$ python3 -q
>>> import numpy as np
>>> import numpy.linalg as la
>>> np.set_printoptions(suppress=True, linewidth=120)
>>> F = np.loadtxt("run8.csv", delimiter=",")
>>> F
array([[  6.,  -1.,  -3.,  -3.,  -2.,   1.,  -1.,   2.,   0.,   3.,   3.,   2.,  -1.],
       [ -2., -10.,  -1.,  -1.,   3.,   3.,  -1.,  -1.,   2.,   3.,   1.,   1.,  -2.],
       [  1.,  -1.,  -6.,   0.,   0.,  -2.,  -1.,   3.,   1.,  -1.,  -3.,   2.,  -3.],
       [ -2.,  -3.,  -1.,   6.,  -2.,   2.,   2.,  -2.,  -1.,  -1.,   0.,  -1.,   2.],
       [  2.,  -3.,  -2.,   0.,   9.,   0.,   2.,   3.,   2.,  -2.,   3.,   3.,  -1.],
       [  3.,   3.,  -2.,  -3.,   0.,  -4.,  -3.,   2.,   1.,   2.,   0.,   2.,  -3.],
       [  0.,   2.,   0.,   1.,  -1.,  -1.,   1.,  -3.,  -2.,   2.,  -3.,  -3.,   2.],
       [  3.,   0.,   3.,   3.,  -3.,   1.,  -3.,  12.,  -2.,   2.,  -3.,   3.,  -3.],
       [ -1.,   0.,   1.,   0.,  -2.,  -1.,   0.,   3.,   7.,   0.,   1.,   3.,   2.],
       [  0.,   1.,  -2.,   3.,  -1.,   2.,   0.,  -3.,   2.,  -4.,   2.,   3.,   0.],
       [  1.,   2.,  -2.,   1.,   0.,   3.,   2.,   0.,  -2.,  -1.,   0.,   1.,   1.],
       [  0.,  -3.,   1.,  -3.,  -2.,   1.,  -3.,   1.,  -2.,  -2.,   1.,   9.,   1.],
       [  3.,   2.,   1.,   0.,  -3.,  -3.,  -3.,   1.,  -2.,  -1.,   1.,  -3.,  -4.]])
>>> u, v = F[8], F[6]
>>> u @ v
np.float64(-28.0)
>>> pr = (u @ v) / (u @ u) * u
>>> np.round((v - pr) @ u, 1)
np.float64(-0.0)
>>> pr.round(1)
array([ 0.4, -0. , -0.4, -0. ,  0.7,  0.4, -0. , -1.1, -2.5, -0. , -0.4, -1.1, -0.7])
>>> la.matrix_rank(np.outer(u, v))
np.int64(1)
>>> np.argsort(-la.norm(F, axis=0).round(6), kind="stable")[:3]
array([ 7,  1, 11])
>>> np.round(np.abs(la.svd(F)[2][-1]), 1) + 0
array([0.1, 0.1, 0.3, 0. , 0.2, 0.2, 0.7, 0.2, 0. , 0.1, 0.1, 0.3, 0.5])
>>> np.round(la.norm(F, 2) / la.norm(F), 1)
np.float64(0.5)
>>> x = np.array([-6, 5, 5, -5, -9, -9, -6, -1, 0, 0, 5, 5, -2])
>>> target = F @ x
>>> beta, lr = np.zeros(13), 1 / la.norm(F, 2) ** 2
>>> for i in range(4):
...     beta -= lr * F.T @ (F @ beta - target)
...     if i % 1 == 0: print(i, round(la.norm(F @ beta - target), 1))
... 
0 110.2
1 77.7
2 57.2
3 43.5
>>> beta.round(1)
array([-0.4,  4.7,  4.2, -4.9, -7.5, -4.7, -5.5, -0.9,  1.1, -0.9,  0.6,  3.3, -0.1])
>>> def softmax(z):
...     e = np.exp(z - z.max(axis=-1, keepdims=True))
...     return e / e.sum(axis=-1, keepdims=True)
... 
>>> np.round(softmax(F[7] + 3), 1) + 0
array([0., 0., 0., 0., 0., 0., 0., 1., 0., 0., 0., 0., 0.])
>>> S = F @ F.T / np.sqrt(13)
>>> softmax(S).round(6).argmax(axis=1)
array([ 0,  1,  2,  3,  4,  5,  6,  7,  8,  9, 10, 11, 12])
>>> np.round(softmax(S)[7] @ F, 1) + 0
array([ 3.,  0.,  3.,  3., -3.,  1., -3., 12., -2.,  2., -3.,  3., -3.])
>>> m1 = np.loadtxt("w.csv", delimiter=",")
>>> m1
array([[0., 4., 4., 5., 6., 9., 5., 9., 5.],
       [0., 0., 3., 5., 0., 1., 4., 0., 5.],
       [0., 0., 0., 3., 0., 4., 6., 3., 1.],
       [0., 0., 0., 0., 9., 7., 6., 3., 0.],
       [0., 0., 0., 0., 0., 7., 0., 0., 7.],
       [0., 0., 0., 0., 0., 0., 1., 6., 4.],
       [0., 0., 0., 0., 0., 0., 0., 8., 2.],
       [0., 0., 0., 0., 0., 0., 0., 0., 7.],
       [0., 0., 0., 0., 0., 0., 0., 0., 0.]])
>>> np.unique(m1.round(6), axis=0).shape
(9, 9)
>>> np.allclose(m1[:-1].T @ la.lstsq(m1[:-1].T, m1[-1])[0], m1[-1])
True
>>> np.round(np.trace(la.pinv(m1) @ m1), 1)
np.float64(8.0)
>>> la.lstsq(m1[:-1].T, m1[-1])[2]
np.int32(8)
>>> la.matrix_rank(m1 - m1[0, 0] * np.eye(9))
np.int64(8)
>>> [int(la.matrix_rank(la.matrix_power(m1, p))) for p in range(1, 10)]
[8, 7, 6, 5, 4, 3, 2, 1, 0]
>>> m1 @ m1
array([[  0.,   0.,  12.,  32.,  45.,  97.,  79., 121., 175.],
       [  0.,   0.,   0.,   9.,  45.,  47.,  49.,  62.,  15.],
       [  0.,   0.,   0.,   0.,  27.,  21.,  22.,  81.,  49.],
       [  0.,   0.,   0.,   0.,   0.,  63.,   7.,  90., 124.],
       [  0.,   0.,   0.,   0.,   0.,   0.,   7.,  42.,  28.],
       [  0.,   0.,   0.,   0.,   0.,   0.,   0.,   8.,  44.],
       [  0.,   0.,   0.,   0.,   0.,   0.,   0.,   0.,  56.],
       [  0.,   0.,   0.,   0.,   0.,   0.,   0.,   0.,   0.],
       [  0.,   0.,   0.,   0.,   0.,   0.,   0.,   0.,   0.]])
>>> U, sigma, vt = la.svd(m1)
>>> sigma.round(1)
array([23.9, 11.4,  9.7,  7.5,  4.8,  4.5,  1.2,  0.2,  0. ])
>>> np.argmax(sigma[:-1] / (sigma[1:] + 1e-6)) + 1
np.int64(8)
>>> M2 = U[:, :8] @ np.diag(sigma[:8]) @ vt[:8]
>>> np.round(np.abs(m1 - M2).max(), 1)
np.float64(0.0)
>>> la.matrix_rank(m1, rtol=0.05)
np.int64(7)
>>> np.round(la.norm(m1 - M2, 2), 1), sigma[8]
(np.float64(0.0), np.float64(0.0))
>>> la.matrix_rank(M2)
np.int64(8)
>>> rng = np.random.default_rng(506494)
>>> t = np.sort(rng.uniform(-2, 2, 24))
>>> K = np.c_[t, t ** 2, t ** 3] @ np.array([[1, 0, 0, 0], [-3, -2, -1, -1], [2, 3, -1, -1]])
>>> K.round(1) + 0
array([[-24.5, -25.5,   2.9,   2.9],
       [-23. , -23.8,   2.6,   2.6],
       [-12.9, -12.3,   0.8,   0.8],
       [ -3.6,  -2.7,  -0.1,  -0.1],
       [ -3.6,  -2.6,  -0.1,  -0.1],
       [ -2.7,  -1.9,  -0.1,  -0.1],
       [ -0.4,  -0.2,   0. ,   0. ],
       [ -0.3,  -0.1,   0. ,   0. ],
       [ -0.3,  -0.1,   0. ,   0. ],
       [ -0.3,  -0.1,   0. ,   0. ],
       [ -0.2,  -0.1,   0. ,   0. ],
       [ -0.1,   0. ,   0. ,   0. ],
       [  0. ,   0. ,   0. ,   0. ],
       [  0. ,   0. ,   0. ,   0. ],
       [  0.1,  -0.1,   0. ,   0. ],
       [  0.1,  -0.1,  -0.1,  -0.1],
       [  0.1,  -0.1,  -0.1,  -0.1],
       [  0. ,  -0.1,  -0.3,  -0.3],
       [  0. ,  -0.1,  -0.4,  -0.4],
       [  0. ,  -0.1,  -0.5,  -0.5],
       [  0. ,   0.8,  -1.8,  -1.8],
       [  0.1,   1.4,  -2.4,  -2.4],
       [  2.4,   7.8,  -7. ,  -7. ],
       [  4.2,  12. ,  -9.7,  -9.7]])
>>> lab = K[:, 2] > np.median(K[:, 2])
>>> u = K[lab].mean(axis=0) - K[~lab].mean(axis=0)
>>> np.argsort(-np.abs(u).round(6), kind="stable")
array([1, 0, 2, 3])
>>> u.round(1)
array([-4.9, -6.4,  2.4,  2.4])
